$ ipython --no-banner

In [1]: import numpy as np

In [2]: np.set_printoptions(precision=2, suppress=True, linewidth=200)

In [3]: E = np.loadtxt("dump.csv", delimiter=",")

In [4]: E
Out[4]: 
array([[-0.03,  0.22, -0.18, -2.1 ,  0.14,  0.46, -1.32, -0.28,  1.87,  2.17,  0.78,  0.54, -0.49],
       [-1.23,  0.8 ,  1.47,  0.36, -0.14,  1.25,  0.42, -0.74, -0.79,  0.98,  0.69,  0.66,  1.36],
       [ 1.5 , -1.17, -1.6 ,  1.66,  0.02, -1.91,  0.84,  1.14, -0.86, -3.29, -1.54, -1.33, -1.05],
       [ 1.16, -0.97, -0.81,  0.8 ,  0.22, -2.28, -0.26,  1.32, -1.46, -2.94, -2.33, -0.83, -2.82],
       [ 0.04, -0.26,  0.72,  0.76,  0.2 , -1.5 , -0.4 ,  0.84, -2.44, -2.1 , -2.2 , -0.1 , -2.58],
       [-0.87,  0.86,  0.65, -2.6 ,  0.06,  1.65, -1.38, -0.98,  2.25,  3.78,  1.79,  1.16,  0.64],
       [-0.7 ,  0.5 ,  0.06,  2.12, -0.56,  2.16,  2.68, -1.2 ,  0.34,  0.42,  2.38, -0.26,  5.1 ],
       [ 0.59,  0.01, -1.17, -4.18,  0.32,  0.32, -2.66, -0.2 ,  4.11,  3.71,  1.27,  0.67, -1.43],
       [-0.91,  0.75,  0.79, -0.98, -0.08,  1.5 , -0.26, -0.88,  0.97,  2.31,  1.43,  0.77,  1.37],
       [-1.27,  1.03,  1.41, -2.14,  0.08,  1.52, -1.34, -0.92,  1.05,  3.29,  1.21,  1.33,  0.19],
       [-1.33,  0.67,  2.27,  0.9 ,  0.04,  0.06, -0.02, -0.08, -2.93, -0.63, -1.17,  0.69, -0.89]])

In [5]: r = np.linalg.matrix_rank(E)

In [6]: r
Out[6]: np.int64(3)

In [7]: N = np.linalg.svd(E)[2][r:].T

In [8]: [int(np.linalg.matrix_rank(np.delete(E, i, axis=0))) for i in range(11)]
Out[8]: [3, 3, 3, 3, 3, 3, 3, 3, 3, 3, 3]

In [9]: np.allclose(E @ N, 0)
Out[9]: True

In [10]: N.shape
Out[10]: (13, 10)

In [11]: np.linalg.matrix_rank(E.T @ E), np.linalg.matrix_rank(E @ E.T)
Out[11]: (np.int64(3), np.int64(3))
